% ipython --no-banner

In [1]: import numpy as np

In [2]: np.set_printoptions(suppress=True, linewidth=200)

In [3]: rnd = lambda a: np.round(a, 2) + 0

In [4]: M = np.array([[-1.17, 1.17, 0.13, -1.9],
   ...:     [-1.34, -1.03, -2.01, -0.01],
   ...:     [-1.96, 0.4, 0.87, 0.98],
   ...:     [0.62, 2.45, -1.04, 0.69]])

In [5]: rng = np.random.default_rng(921876)

In [6]: out = M + rng.integers(-2, 3, (4, 2)) @ rng.integers(-2, 3, (2, 4))

In [7]: rnd(out)
Out[7]: 
array([[-3.17,  3.17,  0.13, -0.9 ],
       [-1.34, -1.03, -2.01, -0.01],
       [-3.96, -1.6 ,  2.87, -1.02],
       [-2.38,  7.45, -2.04,  3.69]])

In [8]: np.linalg.matrix_rank(out - M, tol=1e-8)
Out[8]: np.int64(2)

In [9]: np.abs(out - M).sum(axis=1)
Out[9]: array([ 5.,  0.,  8., 12.])

In [10]: out - M
Out[10]: 
array([[-2.,  2.,  0.,  1.],
       [ 0.,  0.,  0.,  0.],
       [-2., -2.,  2., -2.],
       [-3.,  5., -1.,  3.]])

In [11]: x0 = np.array([1, 1, 1, 1])

In [12]: rhs = M @ x0

In [13]: rnd(rhs)
Out[13]: array([-1.77, -4.39,  0.29,  2.72])

In [14]: rnd(np.linalg.solve(M, 2 * rhs))
Out[14]: array([2., 2., 2., 2.])

In [15]: rnd(np.linalg.solve(M, M[:, 3]))
Out[15]: array([0., 0., 0., 1.])

In [16]: rnd(np.linalg.solve(M.T, M[3]))
Out[16]: array([0., 0., 0., 1.])

In [17]: out = np.linalg.inv(M)

In [18]: rnd(np.linalg.det(M) * np.linalg.det(out))
Out[18]: np.float64(1.0)

In [19]: rnd(M @ out)
Out[19]: 
array([[1., 0., 0., 0.],
       [0., 1., 0., 0.],
       [0., 0., 1., 0.],
       [0., 0., 0., 1.]])

In [20]: rnd(np.linalg.inv(out))
Out[20]: 
array([[-1.17,  1.17,  0.13, -1.9 ],
       [-1.34, -1.03, -2.01, -0.01],
       [-1.96,  0.4 ,  0.87,  0.98],
       [ 0.62,  2.45, -1.04,  0.69]])

In [21]: rnd(out)
Out[21]: 
array([[-0.14, -0.16, -0.3 ,  0.05],
       [ 0.14, -0.1 ,  0.08,  0.28],
       [ 0.02, -0.34,  0.16, -0.18],
       [-0.35,  0.01,  0.24,  0.13]])

In [22]: (np.abs(out) > 1e-9).astype(int)
Out[22]: 
array([[1, 1, 1, 1],
       [1, 1, 1, 1],
       [1, 1, 1, 1],
       [1, 1, 1, 1]])

In [23]: labels = rng.permutation(4)

In [24]: out = M[:, labels] * rng.choice([-1, 1], 4)

In [25]: out
Out[25]: 
array([[ 0.13, -1.9 , -1.17, -1.17],
       [-2.01, -0.01,  1.03, -1.34],
       [ 0.87,  0.98, -0.4 , -1.96],
       [-1.04,  0.69, -2.45,  0.62]])

In [26]: Uu, _, Vh = np.linalg.svd(M.T @ out)

In [27]: rnd(Uu @ Vh)
Out[27]: 
array([[ 0.,  0.,  0.,  1.],
       [ 0.,  0., -1.,  0.],
       [ 1.,  0.,  0.,  0.],
       [ 0.,  1.,  0.,  0.]])

In [28]: labels
Out[28]: array([2, 3, 1, 0])

In [29]: rnd(np.linalg.lstsq(M, out)[0])
Out[29]: 
array([[ 0.,  0.,  0.,  1.],
       [ 0.,  0., -1.,  0.],
       [ 1.,  0.,  0.,  0.],
       [ 0.,  1.,  0.,  0.]])

In [30]: r0 = np.array([2, 3, 2])

In [31]: r1 = np.array([-2, 2, -2])

In [32]: X = np.outer(r0, r1)

In [33]: X
Out[33]: 
array([[-4,  4, -4],
       [-6,  6, -6],
       [-4,  4, -4]])

In [34]: labels = rng.permutation(3)

In [35]: labels
Out[35]: array([2, 1, 0])

In [36]: out = X[labels][:, labels]

In [37]: out
Out[37]: 
array([[-4,  4, -4],
       [-6,  6, -6],
       [-4,  4, -4]])

In [38]: rnd(np.sort(np.abs(np.linalg.eigvals(out))))
Out[38]: array([0., 0., 2.])

In [39]: np.trace(out)
Out[39]: np.int64(-2)

In [40]: r0 = np.array([-3, 2, 0]) + 0.5

In [41]: E = np.outer(r0, r0) / (r0 @ r0)

In [42]: rnd(E)
Out[42]: 
array([[ 0.49, -0.49, -0.1 ],
       [-0.49,  0.49,  0.1 ],
       [-0.1 ,  0.1 ,  0.02]])

In [43]: hat = np.triu(np.array([[1, -1, 0], [2, 1, 2], [-2, 3, -2]]), 1) + np.eye(3)

In [44]: out = hat @ E @ np.linalg.inv(hat)

In [45]: rnd(np.linalg.det(out))
Out[45]: np.float64(0.0)

In [46]: rnd(out)
Out[46]: 
array([[ 0.98,  0.  , -0.2 ],
       [-0.69,  0.  ,  0.14],
       [-0.1 ,  0.  ,  0.02]])

In [47]: np.trace(out), np.trace(E)
Out[47]: (np.float64(1.0), np.float64(1.0))

In [48]: rnd(np.poly(out))
Out[48]: array([ 1., -1.,  0.,  0.])

In [49]: x0 = np.array([-1, 2, -4])

In [50]: np.trace(E)
Out[50]: np.float64(1.0)

In [51]: rnd(E @ E @ x0)
Out[51]: array([-1.08,  1.08,  0.22])

In [52]: (x0 - E @ x0) @ (E @ x0)
Out[52]: np.float64(0.0)

In [53]: rnd(np.eye(3) - E)
Out[53]: 
array([[ 0.51,  0.49,  0.1 ],
       [ 0.49,  0.51, -0.1 ],
       [ 0.1 , -0.1 ,  0.98]])

In [54]: Uu, sig, Vh = np.linalg.svd(X)

In [55]: V = Vh[:(sig > 1e-8).sum()]

In [56]: x0 = X[0] + 4 * X[2] + rng.integers(2) * np.eye(3)[1]

In [57]: x0
Out[57]: array([-20.,  20., -20.])

In [58]: np.linalg.matrix_rank(np.vstack([X, x0]))
Out[58]: np.int64(1)

In [59]: rnd(V.T @ V)
Out[59]: 
array([[ 0.33, -0.33,  0.33],
       [-0.33,  0.33, -0.33],
       [ 0.33, -0.33,  0.33]])

In [60]: Uu, sig, Vh = np.linalg.svd(E)

In [61]: V = Vh[:(sig > 1e-8).sum()]

In [62]: x0 = E[2] + -3 * E[0] + rng.integers(2) * np.eye(3)[2]

In [63]: rnd(x0)
Out[63]: array([-1.57,  1.57,  1.31])

In [64]: rnd(V.T @ V)
Out[64]: 
array([[ 0.49, -0.49, -0.1 ],
       [-0.49,  0.49,  0.1 ],
       [-0.1 ,  0.1 ,  0.02]])

In [65]: rnd(np.linalg.norm(x0 - V.T @ V @ x0))
Out[65]: np.float64(0.99)

In [66]: np.linalg.matrix_rank(np.vstack([E, x0]))
Out[66]: np.int64(2)

In [67]: K = np.load("run15.npy")

In [68]: K
Out[68]: 
array([[  2,  -8,   5],
       [ -8,   4, -10],
       [  5, -10, -10]])

In [69]: evals, V = np.linalg.eigh(K)

In [70]: x0 = np.array([4, 9, 7])

In [71]: rnd(V * np.abs(evals) @ V.T)
Out[71]: 
array([[ 8.08, -4.88,  1.98],
       [-4.88, 12.45,  1.09],
       [ 1.98,  1.09, 14.83]])

In [72]: x0 @ K @ x0
Out[72]: np.int64(-1690)

In [73]: rnd(V * np.maximum(evals, 0) @ V.T)
Out[73]: 
array([[ 5.04, -6.44,  3.49],
       [-6.44,  8.23, -4.46],
       [ 3.49, -4.46,  2.41]])

In [74]: rnd(x0 @ K @ x0 / (x0 @ x0)), rnd(evals[0]), rnd(evals[-1])
Out[74]: (np.float64(-11.58), np.float64(-15.25), np.float64(15.68))

In [75]: out = np.array([[7, 8], [-7, -8]])

In [76]: basis = np.kron(out, K)

In [77]: np.linalg.matrix_rank(basis)
Out[77]: np.int64(3)

In [78]: basis.shape
Out[78]: (6, 6)

In [79]: rnd(np.linalg.norm(basis, 2)), rnd(np.linalg.norm(out, 2) * np.linalg.norm(K, 2))
Out[79]: (np.float64(235.73), np.float64(235.73))

In [80]: x0 = np.array([0, -1, -2])

In [81]: rhs = K @ x0

In [82]: rhs
Out[82]: array([-2, 16, 30])

In [83]: rnd(np.linalg.solve(K, rhs))
Out[83]: array([ 0., -1., -2.])

In [84]: rnd(np.linalg.solve(K, K[:, 0]))
Out[84]: array([1., 0., 0.])

In [85]: out = np.array([[2, -3, 2, 5, 1],
    ...:     [-5, -5, 1, 3, 4],
    ...:     [0, -4, 5, -3, 1],
    ...:     [-2, -1, -1, 1, 3],
    ...:     [-1, -2, -1, 2, 4]])

In [86]: out[-1] = out[0]

In [87]: W0 = out + 0.1 * np.eye(5)

In [88]: W0
Out[88]: 
array([[ 2.1, -3. ,  2. ,  5. ,  1. ],
       [-5. , -4.9,  1. ,  3. ,  4. ],
       [ 0. , -4. ,  5.1, -3. ,  1. ],
       [-2. , -1. , -1. ,  1.1,  3. ],
       [ 2. , -3. ,  2. ,  5. ,  1.1]])

In [89]: Uu, sig, Vh = np.linalg.svd(W0)

In [90]: np.argmax(sig[:-1] / (sig[1:] + 1e-6)) + 1
Out[90]: np.int64(4)

In [91]: rnd(sig)
Out[91]: array([11.37,  7.27,  6.76,  1.42,  0.03])

In [92]: out = Uu[:, :4] @ np.diag(sig[:4]) @ Vh[:4]

In [93]: rnd(np.linalg.norm(W0 - out, 2)), rnd(sig[4])
Out[93]: (np.float64(0.03), np.float64(0.03))

In [94]: np.linalg.matrix_rank(W0, rtol=0.05)
Out[94]: np.int64(4)

In [95]: out = np.array([[3, 2, -1], [-2, 2, -3]])

In [96]: basis = np.kron(out, W0)

In [97]: rnd(basis)
Out[97]: 
array([[  6.3,  -9. ,   6. ,  15. ,   3. ,   4.2,  -6. ,   4. ,  10. ,   2. ,  -2.1,   3. ,  -2. ,  -5. ,  -1. ],
       [-15. , -14.7,   3. ,   9. ,  12. , -10. ,  -9.8,   2. ,   6. ,   8. ,   5. ,   4.9,  -1. ,  -3. ,  -4. ],
       [  0. , -12. ,  15.3,  -9. ,   3. ,   0. ,  -8. ,  10.2,  -6. ,   2. ,   0. ,   4. ,  -5.1,   3. ,  -1. ],
       [ -6. ,  -3. ,  -3. ,   3.3,   9. ,  -4. ,  -2. ,  -2. ,   2.2,   6. ,   2. ,   1. ,   1. ,  -1.1,  -3. ],
       [  6. ,  -9. ,   6. ,  15. ,   3.3,   4. ,  -6. ,   4. ,  10. ,   2.2,  -2. ,   3. ,  -2. ,  -5. ,  -1.1],
       [ -4.2,   6. ,  -4. , -10. ,  -2. ,   4.2,  -6. ,   4. ,  10. ,   2. ,  -6.3,   9. ,  -6. , -15. ,  -3. ],
       [ 10. ,   9.8,  -2. ,  -6. ,  -8. , -10. ,  -9.8,   2. ,   6. ,   8. ,  15. ,  14.7,  -3. ,  -9. , -12. ],
       [  0. ,   8. , -10.2,   6. ,  -2. ,   0. ,  -8. ,  10.2,  -6. ,   2. ,   0. ,  12. , -15.3,   9. ,  -3. ],
       [  4. ,   2. ,   2. ,  -2.2,  -6. ,  -4. ,  -2. ,  -2. ,   2.2,   6. ,   6. ,   3. ,   3. ,  -3.3,  -9. ],
       [ -4. ,   6. ,  -4. , -10. ,  -2.2,   4. ,  -6. ,   4. ,  10. ,   2.2,  -6. ,   9. ,  -6. , -15. ,  -3.3]])
